In [1]: import numpy as np

In [2]: import numpy.linalg as la

In [3]: np.set_printoptions(precision=2, suppress=True, linewidth=100, sign=" ")

In [4]: def rd(a):
   ...:     return np.round(a, 2) + 0
   ...: 

In [5]: cent = np.array([[-4, -5, 2], [-3, -3, -1]])

In [6]: data = np.repeat(cent, 12 // 2, axis=0)

In [7]: rng = np.random.default_rng(2925)

In [8]: data = data + 0.02 * rng.normal(size=data.shape)

In [9]: rd(data)
Out[9]: 
array([[-4.  , -5.  ,  1.98],
       [-4.  , -4.98,  2.01],
       [-3.98, -4.99,  1.98],
       [-3.98, -4.99,  1.96],
       [-4.01, -5.01,  2.05],
       [-3.98, -5.  ,  2.  ],
       [-3.02, -3.03, -0.98],
       [-3.  , -2.97, -1.01],
       [-3.01, -2.99, -0.99],
       [-3.03, -3.02, -1.03],
       [-2.98, -3.01, -1.  ],
       [-3.01, -3.01, -1.  ]])

In [10]: Xs = data - data.mean(axis=0)

In [11]: evecs = la.svd(Xs)[2][:2]

In [12]: A2 = Xs - Xs @ evecs.T @ evecs

In [13]: la.norm(A2, axis=1).round(6).argmax()
Out[13]: np.int64(10)

In [14]: dist = la.norm(data[:, None] - data[None], axis=-1)

In [15]: dist.shape
Out[15]: (12, 12)

In [16]: dist[0].round(6).argsort(kind="stable")[:4]
Out[16]: array([ 0,  2,  5,  3])

In [17]: la.matrix_rank(dist ** 2)
Out[17]: np.int64(5)

In [18]: A2 = np.c_[data[:, :2] @ np.array([[0, 5], [2, 2]]), np.array([-1, 0, 1, 3, 1, -2, 1, 3, -3, -1, -1, 2])]

In [19]: rd(A2)
Out[19]: 
array([[-10.  , -29.98,  -1.  ],
       [ -9.95, -29.97,   0.  ],
       [ -9.98, -29.89,   1.  ],
       [ -9.99, -29.91,   3.  ],
       [-10.02, -30.05,   1.  ],
       [-10.01, -29.91,  -2.  ],
       [ -6.06, -21.16,   1.  ],
       [ -5.94, -20.94,   3.  ],
       [ -5.98, -21.04,  -3.  ],
       [ -6.03, -21.19,  -1.  ],
       [ -6.02, -20.92,  -1.  ],
       [ -6.02, -21.06,   2.  ]])

In [20]: rd(la.norm(A2 - data @ la.lstsq(data, A2)[0], axis=0))
Out[20]: array([ 0.  ,  0.  ,  6.34])

In [21]: Xs = data - data.mean(axis=0)

In [22]: Uu, sig, Vh = la.svd(Xs, full_matrices=False)

In [23]: np.abs(Uu[:, 0]).argmax()
Out[23]: np.int64(4)

In [24]: rd(Vh[0] * np.sign(Vh[0, np.abs(Vh[0]).argmax()]))
Out[24]: array([-0.26, -0.53,  0.8 ])

In [25]: rd(sig)
Out[25]: array([ 6.46,  0.06,  0.04])

In [26]: rd(Xs.mean(axis=0))
Out[26]: array([ 0.,  0.,  0.])

In [27]: la.matrix_rank(Xs)
Out[27]: np.int64(3)

In [28]: np.searchsorted(np.cumsum(sig ** 2) / (sig ** 2).sum(), 0.9) + 1
Out[28]: np.int64(1)

In [29]: (np.sign(Uu[:, 0]) == np.sign(Uu[0, 0])).astype(int)
Out[29]: array([ 1,  1,  1,  1,  1,  1,  0,  0,  0,  0,  0,  0])

In [30]: m1 = np.load("data.npy")

In [31]: m1
Out[31]: 
array([[ 2, -2,  4,  1, -1,  2],
       [ 0,  2,  0,  0,  1,  0],
       [ 2, -4, -2,  1, -2, -1],
       [ 1, -1,  2,  0,  0,  0],
       [ 0,  1,  0,  0,  0,  0],
       [ 1, -2, -1,  0,  0,  0]])

In [32]: T = np.stack([m1, 3 * m1, m1[::-1]])

In [33]: T.shape
Out[33]: (3, 6, 6)

In [34]: np.einsum("bij,cij->bc", T, T)
Out[34]: 
array([[  78,  234,   12],
       [ 234,  702,   36],
       [  12,   36,   78]])

In [35]: (T @ m1.T).shape
Out[35]: (3, 6, 6)

In [36]: la.matrix_rank(T.reshape(3, -1))
Out[36]: np.int64(2)

In [37]: la.matrix_rank(T)
Out[37]: array([ 6,  6,  6])

In [38]: r0 = np.array([-1, 5, 2, 1, -1, 4])

In [39]: A2 = m1 + np.outer(r0, np.eye(6)[2])

In [40]: rd(la.det(A2) / la.det(m1)), rd(1 + la.solve(m1, r0)[2])
Out[40]: (np.float64(0.33), np.float64(0.33))

In [41]: la.matrix_rank(la.inv(A2) - la.inv(m1), tol=1e-8)
Out[41]: np.int64(1)

In [42]: A2
Out[42]: 
array([[ 2., -2.,  3.,  1., -1.,  2.],
       [ 0.,  2.,  5.,  0.,  1.,  0.],
       [ 2., -4.,  0.,  1., -2., -1.],
       [ 1., -1.,  3.,  0.,  0.,  0.],
       [ 0.,  1., -1.,  0.,  0.,  0.],
       [ 1., -2.,  3.,  0.,  0.,  0.]])

In [43]: arr = np.loadtxt("block9.csv", delimiter=",")

In [44]: arr
Out[44]: 
array([[ 1.,  1., -1., -1., -1., -1.,  1.,  1.],
       [ 1.,  1.,  1.,  1.,  1.,  1.,  1.,  1.],
       [ 1.,  1.,  1.,  1., -1., -1., -1., -1.]])

In [45]: Uu, sig, Vh = la.svd(arr, full_matrices=False)

In [46]: rd(np.cumsum(sig ** 2) / np.sum(sig ** 2))
Out[46]: array([ 0.33,  0.67,  1.  ])

In [47]: Uu.shape, sig.shape, Vh.shape
Out[47]: ((3, 3), (3,), (3, 8))

In [48]: rd(sig / sig[0])
Out[48]: array([ 1.,  1.,  1.])

In [49]: (sig > 1e-8).sum()
Out[49]: np.int64(3)

In [50]: rd(sig)
Out[50]: array([ 2.83,  2.83,  2.83])

In [51]: W = np.array([[1, 0], [2, -1], [-1, -1], [-2, 0], [2, 2], [2, -2], [2, 0], [1, 0]])

In [52]: beta = np.array([0, -6])

In [53]: hid = np.maximum(arr @ W + beta, 0)

In [54]: (hid > 0).astype(int)
Out[54]: 
array([[ 1,  0],
       [ 1,  0],
       [ 0,  0]])

In [55]: cent = np.array([[0, 0, -2], [-9, 4, 4]])

In [56]: W @ cent
Out[56]: 
array([[  0,   0,  -2],
       [  9,  -4,  -8],
       [  9,  -4,  -2],
       [  0,   0,   4],
       [-18,   8,   4],
       [ 18,  -8, -12],
       [  0,   0,  -4],
       [  0,   0,  -2]])

In [57]: r0, v = arr[1], arr[0]

In [58]: r0 @ v
Out[58]: np.float64(0.0)

In [59]: r0 @ r0
Out[59]: np.float64(8.0)

In [60]: pr = (r0 @ v) / (r0 @ r0) * r0

In [61]: la.matrix_rank(np.outer(r0, v))
Out[61]: np.int64(1)

In [62]: v - pr
Out[62]: array([ 1.,  1., -1., -1., -1., -1.,  1.,  1.])

In [63]: (v - pr) @ r0
Out[63]: np.float64(0.0)

In [64]: pr
Out[64]: array([ 0.,  0.,  0.,  0.,  0.,  0.,  0.,  0.])

In [65]: J = np.load("a.npy")

In [66]: J
Out[66]: 
array([[ 0.,  0.,  1.],
       [ 0.,  0.,  0.],
       [ 1.,  0.,  0.]])

In [67]: # symmetric, so the eigenvalues are real

In [68]: rd(la.det(J))
Out[68]: np.float64(0.0)

In [69]: (J != 0).astype(int)
Out[69]: 
array([[ 0,  0,  1],
       [ 0,  0,  0],
       [ 1,  0,  0]])

In [70]: np.flatnonzero(la.matrix_power((J != 0) + (J.T != 0) + np.eye(3), 3)[1])
Out[70]: array([ 1])

In [71]: rd(np.sort(la.eigvals(J).real))
Out[71]: array([-1.,  0.,  1.])

In [72]: K = np.array([[3.0, 1.0, 1.0], [1.0, 3.0, 1.0], [1.0, 1.0, 3.0]])

In [73]: # symmetric

In [74]: z = rng.permutation(3)

In [75]: z
Out[75]: array([ 1,  2,  0])

In [76]: A2 = K[z][:, z]

In [77]: np.allclose(A2, K)
Out[77]: True

In [78]: vals, evecs = la.eigh(K)

In [79]: vec = np.array([7, 5, 3])

In [80]: rd(la.eigvalsh(K[1:, 1:]))
Out[80]: array([ 2.,  4.])

In [81]: (np.sign(evecs[:, -1].round(6)) == np.sign(evecs[0, -1].round(6))).astype(int)
Out[81]: array([ 1,  1,  1])

In [82]: W = np.array([[3, 1, 3, 3, 3, 2], [1, 2, 2, 1, 2, 3], [3, 0, 2, 2, 3, 1]])

In [83]: beta = np.array([2, 2, 1, 2, 0, 2])

In [84]: hid = np.maximum(K @ W + beta, 0)

In [85]: (hid > 0).astype(int)
Out[85]: 
array([[ 1,  1,  1,  1,  1,  1],
       [ 1,  1,  1,  1,  1,  1],
       [ 1,  1,  1,  1,  1,  1]])

In [86]: hid
Out[86]: 
array([[ 15.,   7.,  14.,  14.,  14.,  12.],
       [ 11.,   9.,  12.,  10.,  12.,  14.],
       [ 15.,   5.,  12.,  12.,  14.,  10.]])

In [87]: cent = np.array([[2, -2], [-2, 2], [-1, -1], [1, -1], [-1, 0], [2, -2]])

In [88]: (hid @ cent).round(6).argmax(axis=1)
Out[88]: array([ 0,  0,  0])

In [89]: hid @ cent
Out[89]: 
array([[ 26., -68.],
       [ 18., -54.],
       [ 26., -64.]])

In [90]: W @ cent
Out[90]: 
array([[  5, -14],
       [  1,  -7],
       [  5, -12]])

In [91]: vals, evecs = la.eig(K)

In [92]: rd(np.prod(vals))
Out[92]: np.float64(20.0)

In [93]: rd(K @ evecs[:, 0] - vals[0] * evecs[:, 0])
Out[93]: array([ 0.,  0.,  0.])

In [94]: rd(vals)
Out[94]: array([ 2.,  5.,  2.])

In [95]: rd(np.sort(la.eigvals(K.T)))
Out[95]: array([ 2.,  2.,  5.])

In [96]: rd(np.sort(la.eigvals(la.inv(K))))
Out[96]: array([ 0.2,  0.5,  0.5])

In [97]: X = np.array([[5.0, 0.0, 0.0], [2.0, 2.0, -1.0], [0.0, 0.0, 0.0]])

In [98]: # rows and columns are dependent

In [99]: rd(la.norm(X))
Out[99]: np.float64(5.83)

In [100]: X.sum(axis=1)
Out[100]: array([ 5.,  3.,  0.])

In [101]: gram = X.T @ X

In [102]: gram
Out[102]: 
array([[29.,  4., -2.],
       [ 4.,  4., -2.],
       [-2., -2.,  1.]])

In [103]: la.matrix_rank(gram)
Out[103]: np.int64(2)

In [104]: np.diag(gram)
Out[104]: array([ 29.,   4.,   1.])

In [105]: rd(la.svd(X, compute_uv=False) ** 2)
Out[105]: array([ 29.81,   4.19,   0.  ])

In [106]: np.trace(gram), (X ** 2).sum()
Out[106]: (np.float64(34.0), np.float64(34.0))

In [107]: rd(la.eigvalsh(gram)[::-1])
Out[107]: array([ 29.81,   4.19,   0.  ])

In [108]: A = np.array([[-0.9, 0.5, 0.6], [-0.9, 0.6, 1.7], [0.2, -1.0, -0.4]])

In [109]: A[:, 2] *= 3

In [110]: rd(A)
Out[110]: 
array([[-0.9,  0.5,  1.8],
       [-0.9,  0.6,  5.1],
       [ 0.2, -1. , -1.2]])

In [111]: # column 2 dominates

In [112]: z = rng.permutation(3)

In [113]: z
Out[113]: array([ 1,  0,  2])

In [114]: A2 = A[z][:, z]

In [115]: rd(la.det(A2)), rd(la.det(A[z]))
Out[115]: (np.float64(-2.57), np.float64(2.57))

In [116]: np.allclose(A2, A)
Out[116]: False
